$ python3 -q
>>> import numpy as np
>>> from numpy import linalg as LA
>>> np.set_printoptions(precision=2, suppress=True, linewidth=120)
>>> sig = 5 * 0.7 ** np.arange(5)
>>> O, _ = LA.qr(np.array([[1.3, 2.6, 0.6, -1.4, 0.3],
...     [0.1, -1.1, 1.0, 1.1, -0.4],
...     [0.0, -1.2, -0.4, 0.7, -0.9],
...     [0.4, 0.3, -3.2, -1.3, 1.8],
...     [-1.2, -0.2, -0.3, -0.1, -0.5]]))
>>> rng = np.random.default_rng(3145)
>>> M = rng.normal(size=(44, 5)) * sig @ O
>>> M
array([[-4.8 ,  2.56,  0.49,  1.57,  3.24],
       [-7.37,  5.05,  0.65,  2.87,  2.65],
       [ 4.7 , -4.13, -3.67, -5.35, -2.13],
       [-0.9 ,  0.97, -0.21,  2.49, -2.83],
       [ 3.38, -0.04, -2.17, -1.9 , -3.48],
       [-2.97,  0.43,  0.84,  2.  , -0.35],
       [ 0.95, -1.19,  0.94,  2.52,  1.66],
       [ 1.8 ,  0.75,  2.23,  1.48,  0.05],
       [-0.76, -6.47,  3.06, -1.05,  4.  ],
       [ 2.41,  2.38, -2.53, -2.2 , -5.01],
       [ 0.46, -0.5 ,  0.26, -2.94,  3.78],
       [ 5.2 , -6.2 , -0.13, -2.82, -0.36],
       [-9.5 ,  8.87,  0.54,  0.57,  1.48],
       [-5.95,  5.65,  2.33,  0.67,  2.24],
       [ 4.9 , -1.02,  2.17,  1.18, -2.43],
       [-3.48,  0.58,  2.32,  0.07,  5.91],
       [ 1.05,  4.6 , -0.6 ,  4.26, -5.89],
       [-3.12,  5.87, -0.64, -0.34, -1.44],
       [-1.  , -0.17, -0.93, -2.03,  0.93],
       [ 4.03, -1.24, -0.01, -0.78, -2.38],
       [ 5.98, -3.85, -0.9 , -2.  , -3.77],
       [ 1.05,  4.88, -2.29,  1.06, -0.74],
       [-0.04, -1.5 , -4.36,  2.72, -0.01],
       [ 1.02,  2.81, -3.  ,  2.12, -4.97],
       [-3.9 ,  3.02, -0.39, -1.1 , -1.36],
       [ 5.4 , -1.47, -1.32,  3.17, -5.94],
       [-1.65,  0.26,  0.11, -1.69,  4.25],
       [-0.84, -0.84, -1.72,  2.32, -1.17],
       [ 2.63, -3.13, -1.76, -4.37, -0.2 ],
       [-1.69,  1.57, -1.18,  1.84, -0.69],
       [-6.55,  1.66, -4.9 ,  4.34,  2.12],
       [ 3.62, -7.91,  1.28, -4.15,  3.27],
       [-2.84,  4.09,  0.26,  1.52,  0.5 ],
       [ 3.18, -4.11,  0.12, -1.36,  0.98],
       [-0.18, -0.87,  2.45, -4.22,  2.86],
       [-0.72,  2.22, -3.77,  0.2 , -0.62],
       [-3.55,  0.02, -0.4 ,  5.23,  3.85],
       [ 1.3 ,  1.23, -0.01,  2.98, -2.94],
       [ 5.  , -7.  , -0.9 , -3.54,  2.49],
       [-0.88,  6.55,  1.24,  1.37, -2.3 ],
       [-1.36,  1.16,  1.58,  0.97, -1.47],
       [ 1.47,  3.36,  0.93,  1.64, -2.86],
       [ 7.25, -7.52, -3.42,  0.07, -5.32],
       [-2.66,  1.59, -3.55,  3.39, -0.32]])
>>> Xs = M - M.mean(axis=0)
>>> vecs = LA.svd(Xs)[2][:4]
>>> A2 = Xs - Xs @ vecs.T @ vecs
>>> A2.std(axis=0)
array([0.59, 0.42, 0.26, 0.17, 0.58])
>>> W1 = np.array([[-4, -2, -4], [5, -4, 5], [2, -3, 5], [-3, 0, 3], [-3, -2, -5]])
>>> beta = np.array([2, -1, 0])
>>> H = np.maximum(M @ W1 + beta, 0)
>>> (H > 0).mean(axis=0)
array([0.59, 0.52, 0.57])
>>> C = np.array([[4, 5, -6], [-9, -8, 9], [4, -9, -8]])
>>> W1 @ C
array([[ -14,   32,   38],
       [  76,   12, -106],
       [  55,  -11,  -79],
       [   0,  -42,   -6],
       [ -14,   46,   40]])
>>> C2 = np.cov(M, rowvar=False)
>>> np.corrcoef(M.T)
array([[ 1.  , -0.7 , -0.16, -0.42, -0.5 ],
       [-0.7 ,  1.  ,  0.06,  0.49, -0.08],
       [-0.16,  0.06,  1.  , -0.09,  0.4 ],
       [-0.42,  0.49, -0.09,  1.  , -0.16],
       [-0.5 , -0.08,  0.4 , -0.16,  1.  ]])
>>> M.std(axis=0)
array([3.76, 3.83, 1.96, 2.56, 2.95])
>>> np.polyfit(M[:, 1], M[:, 0], 1)
array([-0.68,  0.2 ])
>>> np.argwhere(np.triu(np.abs(np.corrcoef(M.T)) > 0.8, 1))
array([], shape=(0, 2), dtype=int64)
>>> C = M[[23, 21]].astype(float)
>>> for _ in range(6):
...     lab = LA.norm(M[:, None] - C, axis=-1).argmin(axis=1)
...     C = np.array([M[lab == j].mean(axis=0) for j in range(2)])
... 
>>> lab
array([1, 1, 0, 1, 0, 1, 1, 1, 0, 0, 1, 0, 1, 1, 0, 1, 1, 1, 1, 0, 0, 1, 1, 1, 1, 0, 1, 1, 0, 1, 1, 0, 1, 0, 1, 1, 1,
       1, 0, 1, 1, 1, 0, 1])
>>> np.bincount(lab)
array([14, 30])
>>> C[1] - C[0]
array([-5.96,  5.85,  0.37,  3.05,  1.63])
>>> x0 = np.array([-1, -2, 0, 0, 1])
>>> np.sign((M @ x0).round(6))
array([ 1., -1.,  1., -1., -1.,  1.,  1., -1.,  1., -1.,  1.,  1., -1., -1., -1.,  1., -1., -1.,  1., -1., -1., -1.,
        1., -1., -1., -1.,  1.,  1.,  1., -1.,  1.,  1., -1.,  1.,  1., -1.,  1., -1.,  1., -1., -1., -1.,  1., -1.])
>>> (M @ x0).argmax()
np.int64(8)
>>> M @ np.eye(5)[2]
array([ 0.49,  0.65, -3.67, -0.21, -2.17,  0.84,  0.94,  2.23,  3.06, -2.53,  0.26, -0.13,  0.54,  2.33,  2.17,  2.32,
       -0.6 , -0.64, -0.93, -0.01, -0.9 , -2.29, -4.36, -3.  , -0.39, -1.32,  0.11, -1.72, -1.76, -1.18, -4.9 ,  1.28,
        0.26,  0.12,  2.45, -3.77, -0.4 , -0.01, -0.9 ,  1.24,  1.58,  0.93, -3.42, -3.55])
>>> LA.norm(M @ x0) <= LA.norm(M, 2) * LA.norm(x0) + 1e-9
np.True_
